$ ipython --no-banner

In [1]: import numpy as np

In [2]: np.set_printoptions(precision=2, suppress=True, linewidth=100)

In [3]: r0 = np.array([-3, -2, -5, 5, -5, 0, -2])

In [4]: v = np.array([1, 0, 1, 3, 3])

In [5]: K = r0[:, None] + v[None, :]

In [6]: print(K)
[[-2 -3 -2  0  0]
 [-1 -2 -1  1  1]
 [-4 -5 -4 -2 -2]
 [ 6  5  6  8  8]
 [-4 -5 -4 -2 -2]
 [ 1  0  1  3  3]
 [-1 -2 -1  1  1]]

In [7]: C2 = K.T @ K

In [8]: print(np.diag(C2))
[75 92 75 83 83]

In [9]: print(np.trace(C2), (K ** 2).sum())
408 408

In [10]: print(np.round(np.linalg.eigvalsh(C2)[::-1], 2) + 0)
[357.67  50.33   0.     0.     0.  ]

In [11]: print(np.round(np.linalg.svd(K, compute_uv=False) ** 2, 2) + 0)
[357.67  50.33   0.     0.     0.  ]

In [12]: print((K @ K.T).shape)
(7, 7)

In [13]: def softmax(z):
    ...:     e = np.exp(z - z.max(axis=-1, keepdims=True))
    ...:     return e / e.sum(axis=-1, keepdims=True)
    ...: 

In [14]: print(softmax(K[5] + 5))
[0.06 0.02 0.06 0.43 0.43]

In [15]: print(np.round(softmax(10 * K[5]), 2) + 0)
[0.  0.  0.  0.5 0.5]

In [16]: print(softmax(K[5]))
[0.06 0.02 0.06 0.43 0.43]

In [17]: scores = K @ K.T / np.sqrt(5)

In [18]: print(softmax(scores).round(6).argmax(axis=1))
[2 2 2 3 2 3 2]

In [19]: print(np.round(softmax(scores + np.triu(np.full(scores.shape, -np.inf), 1)), 2) + 0)
[[1.   0.   0.   0.   0.   0.   0.  ]
 [0.71 0.29 0.   0.   0.   0.   0.  ]
 [0.   0.   1.   0.   0.   0.   0.  ]
 [0.   0.   0.   1.   0.   0.   0.  ]
 [0.   0.   0.5  0.   0.5  0.   0.  ]
 [0.   0.   0.   1.   0.   0.   0.  ]
 [0.07 0.03 0.43 0.   0.43 0.   0.03]]

In [20]: print(softmax(scores)[5] @ K)
[6. 5. 6. 8. 8.]

In [21]: print(np.round(softmax(scores), 2) + 0)
[[0.   0.   0.5  0.   0.5  0.   0.  ]
 [0.07 0.03 0.43 0.   0.43 0.   0.03]
 [0.   0.   0.5  0.   0.5  0.   0.  ]
 [0.   0.   0.   1.   0.   0.   0.  ]
 [0.   0.   0.5  0.   0.5  0.   0.  ]
 [0.   0.   0.   1.   0.   0.   0.  ]
 [0.07 0.03 0.43 0.   0.43 0.   0.03]]

In [22]: U, sig, vt = np.linalg.svd(K)

In [23]: evecs = vt[:(sig > 1e-8).sum()]

In [24]: rng = np.random.default_rng(3444)

In [25]: x0 = K[4] + -2 * K[1] + rng.integers(2) * np.eye(5)[1]

In [26]: print(x0)
[-2. -1. -2. -4. -4.]

In [27]: print(np.allclose(evecs.T @ evecs @ x0, x0))
True

In [28]: arr = np.array([[65, 72, 60, 74, 50, 53, 41, 39, 42, 47, 79],
    ...:     [81, 106, 82, 144, 56, 101, 93, 113, 66, 103, 105],
    ...:     [34, 20, 38, 68, 24, 38, 20, 54, 20, 58, 22],
    ...:     [50, 38, 50, 70, 38, 42, 22, 44, 28, 54, 44]])

In [29]: print(round(float(np.trace(np.linalg.pinv(arr) @ arr)), 2))
3.0

In [30]: print(np.allclose(arr[:-1].T @ np.linalg.lstsq(arr[:-1].T, arr[-1])[0], arr[-1]))
True

In [31]: print(arr @ np.linalg.pinv(arr) @ arr)
[[ 65.  72.  60.  74.  50.  53.  41.  39.  42.  47.  79.]
 [ 81. 106.  82. 144.  56. 101.  93. 113.  66. 103. 105.]
 [ 34.  20.  38.  68.  24.  38.  20.  54.  20.  58.  22.]
 [ 50.  38.  50.  70.  38.  42.  22.  44.  28.  54.  44.]]

In [32]: print(np.unique(arr.round(6), axis=0).shape)
(4, 11)

In [33]: m1 = np.load("w.npy")

In [34]: print(m1)
[[ 6  5  3  3]
 [ 0 -1 -3 -3]
 [ 4  3  1  1]
 [ 2  1 -1 -1]]

In [35]: print(np.unique(m1.round(6), axis=0).shape)
(4, 4)

In [36]: print(np.linalg.lstsq(m1[:-1].T, m1[-1])[2])
2

In [37]: print(np.round(m1 @ np.linalg.pinv(m1) @ m1, 2) + 0)
[[ 6.  5.  3.  3.]
 [ 0. -1. -3. -3.]
 [ 4.  3.  1.  1.]
 [ 2.  1. -1. -1.]]

In [38]: print(np.round(np.trace(np.linalg.pinv(m1) @ m1), 2))
2.0

In [39]: A2 = np.array([[-1, -1, -1], [1, -2, 0]])

In [40]: Z = np.kron(A2, m1)

In [41]: print(Z)
[[ -6  -5  -3  -3  -6  -5  -3  -3  -6  -5  -3  -3]
 [  0   1   3   3   0   1   3   3   0   1   3   3]
 [ -4  -3  -1  -1  -4  -3  -1  -1  -4  -3  -1  -1]
 [ -2  -1   1   1  -2  -1   1   1  -2  -1   1   1]
 [  6   5   3   3 -12 -10  -6  -6   0   0   0   0]
 [  0  -1  -3  -3   0   2   6   6   0   0   0   0]
 [  4   3   1   1  -8  -6  -2  -2   0   0   0   0]
 [  2   1  -1  -1  -4  -2   2   2   0   0   0   0]]

In [42]: print(Z.shape)
(8, 12)

In [43]: U, sig, vt = np.linalg.svd(arr)

In [44]: print(np.argmax(sig[:-1] / (sig[1:] + 1e-6)) + 1)
3

In [45]: A2 = U[:, :3] @ np.diag(sig[:3]) @ vt[:3]

In [46]: print(np.round(np.abs(arr - A2).max(), 2))
0.0

In [47]: print(A2)
[[ 65.  72.  60.  74.  50.  53.  41.  39.  42.  47.  79.]
 [ 81. 106.  82. 144.  56. 101.  93. 113.  66. 103. 105.]
 [ 34.  20.  38.  68.  24.  38.  20.  54.  20.  58.  22.]
 [ 50.  38.  50.  70.  38.  42.  22.  44.  28.  54.  44.]]

In [48]: rank = np.linalg.matrix_rank(m1)

In [49]: print(rank)
2

In [50]: N = np.linalg.svd(m1)[2][rank:].T

In [51]: print(N @ N.T)
[[ 0.3  -0.44  0.07  0.07]
 [-0.44  0.67 -0.11 -0.11]
 [ 0.07 -0.11  0.52 -0.48]
 [ 0.07 -0.11 -0.48  0.52]]

In [52]: print(np.round(m1 @ N, 2) + 0)
[[0. 0.]
 [0. 0.]
 [0. 0.]
 [0. 0.]]

In [53]: print(N.shape)
(4, 2)

In [54]: print([int(np.linalg.matrix_rank(m1[:i])) for i in range(1, len(m1) + 1)])
[1, 2, 2, 2]

In [55]: print(np.linalg.matrix_rank(m1.T @ m1), np.linalg.matrix_rank(m1 @ m1.T))
2 2

In [56]: print([int(np.linalg.matrix_rank(m1[:, :j + 1])) for j in range(4)])
[1, 2, 2, 2]

In [57]: print(np.allclose(m1 @ N, 0))
True

In [58]: A2 = np.array([[1, -1], [-2, 0], [1, 1], [2, 1]])

In [59]: print(m1 @ A2)
[[ 5  0]
 [-7 -6]
 [ 1 -2]
 [-3 -4]]

In [60]: print(np.einsum("ik,kj->ji", m1, A2))
[[ 5 -7  1 -3]
 [ 0 -6 -2 -4]]

In [61]: print(A2.T @ m1.T)
[[ 5 -7  1 -3]
 [ 0 -6 -2 -4]]

In [62]: print(np.einsum("ij->j", m1))
[12  8  0  0]

In [63]: print(np.vstack([m1, A2.T]).shape)
(6, 4)

In [64]: feats = np.load("case10.npy")

In [65]: print(feats)
[[ 3  0  2  2 -3 -3 -2  0  2]
 [ 6  2  5  1 -2  0 -2  2  5]
 [ 8  3  6 -2 -5 -2  1  5  8]
 [10  5  6 -1 -6 -1  2  2 10]
 [ 7  3  6 -1 -5 -4 -1  3  8]
 [ 5  5  4 -4 -5 -3  1  3  7]
 [ 5  6  4 -4 -3 -6  4  1  8]
 [ 3  8  6 -6 -2 -4  6  1  7]
 [ 3  8  3 -8  0 -1  3  4  5]
 [ 0  7  0 -8 -2  1  3  4  8]
 [ 0  7 -1 -5 -5  1  2  2  6]
 [ 3  4 -3 -5 -6  1 -1  2  6]
 [ 5  1 -2 -2 -8  4  2  4  6]]

In [66]: A2 = feats / np.sqrt((feats ** 2).mean(axis=1, keepdims=True))

In [67]: print(A2[8])
[ 0.64  1.71  0.64 -1.71  0.   -0.21  0.64  0.85  1.07]

In [68]: print(np.linalg.norm(A2, axis=1))
[3. 3. 3. 3. 3. 3. 3. 3. 3. 3. 3. 3. 3.]

In [69]: print(np.linalg.cond(arr) > 100)
True

In [70]: print(np.round(np.linalg.norm(arr, 2) / np.linalg.norm(arr), 2))
0.99

In [71]: E = np.load("run12.npy")

In [72]: print(E)
[[1.   0.2  0.04 0.01 0.   0.   0.   0.   0.   0.  ]
 [0.2  1.   0.2  0.04 0.01 0.   0.   0.   0.   0.  ]
 [0.04 0.2  1.   0.2  0.04 0.01 0.   0.   0.   0.  ]
 [0.01 0.04 0.2  1.   0.2  0.04 0.01 0.   0.   0.  ]
 [0.   0.01 0.04 0.2  1.   0.2  0.04 0.01 0.   0.  ]
 [0.   0.   0.01 0.04 0.2  1.   0.2  0.04 0.01 0.  ]
 [0.   0.   0.   0.01 0.04 0.2  1.   0.2  0.04 0.01]
 [0.   0.   0.   0.   0.01 0.04 0.2  1.   0.2  0.04]
 [0.   0.   0.   0.   0.   0.01 0.04 0.2  1.   0.2 ]
 [0.   0.   0.   0.   0.   0.   0.01 0.04 0.2  1.  ]]

In [73]: # symmetric, so the eigenvalues are real

In [74]: vals, evecs = np.linalg.eigh(E)

In [75]: print(np.round(vals.sum(), 2), np.trace(E))
10.0 10.0

In [76]: print((vals > 1e-8).sum(), (vals < -1e-8).sum())
10 0

In [77]: print(np.linalg.svd(E, compute_uv=False))
[1.47 1.38 1.25 1.11 0.99 0.89 0.81 0.75 0.7  0.67]

In [78]: print(np.linalg.eigvalsh(E + -1 * np.eye(10)))
[-0.33 -0.3  -0.25 -0.19 -0.11 -0.01  0.11  0.25  0.38  0.47]

In [79]: print(np.round(evecs @ np.diag(vals) @ evecs.T, 2) + 0)
[[1.   0.2  0.04 0.01 0.   0.   0.   0.   0.   0.  ]
 [0.2  1.   0.2  0.04 0.01 0.   0.   0.   0.   0.  ]
 [0.04 0.2  1.   0.2  0.04 0.01 0.   0.   0.   0.  ]
 [0.01 0.04 0.2  1.   0.2  0.04 0.01 0.   0.   0.  ]
 [0.   0.01 0.04 0.2  1.   0.2  0.04 0.01 0.   0.  ]
 [0.   0.   0.01 0.04 0.2  1.   0.2  0.04 0.01 0.  ]
 [0.   0.   0.   0.01 0.04 0.2  1.   0.2  0.04 0.01]
 [0.   0.   0.   0.   0.01 0.04 0.2  1.   0.2  0.04]
 [0.   0.   0.   0.   0.   0.01 0.04 0.2  1.   0.2 ]
 [0.   0.   0.   0.   0.   0.   0.01 0.04 0.2  1.  ]]

In [80]: print(np.round(evecs.T @ evecs, 2) + 0)
[[1. 0. 0. 0. 0. 0. 0. 0. 0. 0.]
 [0. 1. 0. 0. 0. 0. 0. 0. 0. 0.]
 [0. 0. 1. 0. 0. 0. 0. 0. 0. 0.]
 [0. 0. 0. 1. 0. 0. 0. 0. 0. 0.]
 [0. 0. 0. 0. 1. 0. 0. 0. 0. 0.]
 [0. 0. 0. 0. 0. 1. 0. 0. 0. 0.]
 [0. 0. 0. 0. 0. 0. 1. 0. 0. 0.]
 [0. 0. 0. 0. 0. 0. 0. 1. 0. 0.]
 [0. 0. 0. 0. 0. 0. 0. 0. 1. 0.]
 [0. 0. 0. 0. 0. 0. 0. 0. 0. 1.]]
